$ python -q
>>> import numpy as np
>>> np.set_printoptions(precision=1, suppress=True, linewidth=120, floatmode="fixed")
>>> feats = np.load("w.npy")
>>> print(feats)
[[ 0  0  0 -1  0]
 [-1 -1  2  3 -3]
 [-3  0  1  2  1]
 [-2  2 -1  2 -2]
 [ 3 -1  0 -1  1]]
>>> x0 = np.array([6, 7, -7, 4, 3])
>>> y = feats @ x0
>>> beta, lr = np.zeros(5), 1 / np.linalg.norm(feats, 2) ** 2
>>> for i in range(250):
...     beta -= lr * feats.T @ (feats @ beta - y)
...     if i % 50 == 0: print(i, round(np.linalg.norm(feats @ beta - y), 1))
... 
0 21.1
50 2.2
100 0.4
150 0.1
200 0.1
>>> print(beta)
[ 5.8  6.1 -7.8  4.1  2.9]
>>> print(round(np.linalg.cond(feats), 1))
74.6
>>> F = np.loadtxt("layer11.csv", delimiter=",")
>>> print(F)
[[8.0 7.0 8.0]
 [0.0 9.0 5.0]
 [0.0 0.0 4.0]]
>>> w, evecs = np.linalg.eig(F)
>>> print(np.prod(w))
288.0
>>> print(F @ evecs[:, 0] - w[0] * evecs[:, 0])
[0.0 0.0 0.0]
>>> print(w)
[8.0 9.0 4.0]
>>> print(np.sort(np.linalg.eigvals(F @ F)))
[16.0 64.0 81.0]
>>> u = np.array([-2, 3, -2])
>>> Y = F + np.outer(u, np.eye(3)[1])
>>> print(round(float(np.linalg.det(Y) / np.linalg.det(F)), 1), np.round(1 + np.linalg.solve(F, u)[1], 1))
1.6 1.6
>>> print(np.linalg.matrix_rank(np.linalg.inv(Y) - np.linalg.inv(F), tol=1e-8))
1
>>> print(Y)
[[ 8.0  5.0  8.0]
 [ 0.0 12.0  5.0]
 [ 0.0 -2.0  4.0]]
>>> E = np.load("a.npy")
>>> print(E)
[[-3  0  0  0  0  0  0]
 [-1  1  0  0  0  0  0]
 [ 0  1 -3  0  0  0  0]
 [ 3  1 -1 -3  0  0  0]
 [-1 -3 -3 -1 -1  0  0]
 [ 2 -3 -2 -2 -2 -3  0]
 [-1  2  1 -3  0  0  3]]
>>> # triangular, det is the product of the diagonal
>>> print(np.linalg.matrix_power(E, 4))
[[  81    0    0    0    0    0    0]
 [  20    1    0    0    0    0    0]
 [ -22  -20   81    0    0    0    0]
 [-354  -42  108   81    0    0    0]
 [ -57  -46  154   40    1    0    0]
 [-472  -34  548  284   80   81    0]
 [-189   54   54    0    0    0   81]]
>>> print(np.sort(np.abs(np.linalg.eigvals(E))))
[1.0 1.0 3.0 3.0 3.0 3.0 3.0]
>>> print(np.trace(E))
-9
>>> print(np.round(np.linalg.det(E), 1))
-243.0
>>> M = np.load("block5.npy")
>>> print(M)
[[ 0  0  0  0  0  0]
 [ 0  0 17  0  0  0]
 [38  0  0  0  0  0]
 [ 0  0  7  0  0  0]
 [ 0  0  0  0  0  0]
 [ 0  0  0  0  0  0]
 [ 0  0  0  0  0  0]
 [ 0  0  0  0  0  0]
 [ 0  0  0  0  0  0]
 [ 0  0 11  0  0  0]
 [ 0  0 35  0  0  0]
 [62  0  0  0  0  0]
 [30  0  0  0  0  0]
 [ 0  0  0  0  0  0]
 [ 0  0  0  0  5  0]]
>>> left, sigma, VT = np.linalg.svd(M)
>>> print(np.argmax(sigma[:-1] / (sigma[1:] + 1e-6)) + 1)
3
>>> Y = left[:, :3] @ np.diag(sigma[:3]) @ VT[:3]
>>> print(np.round(np.abs(M - Y).max(), 1))
0.0
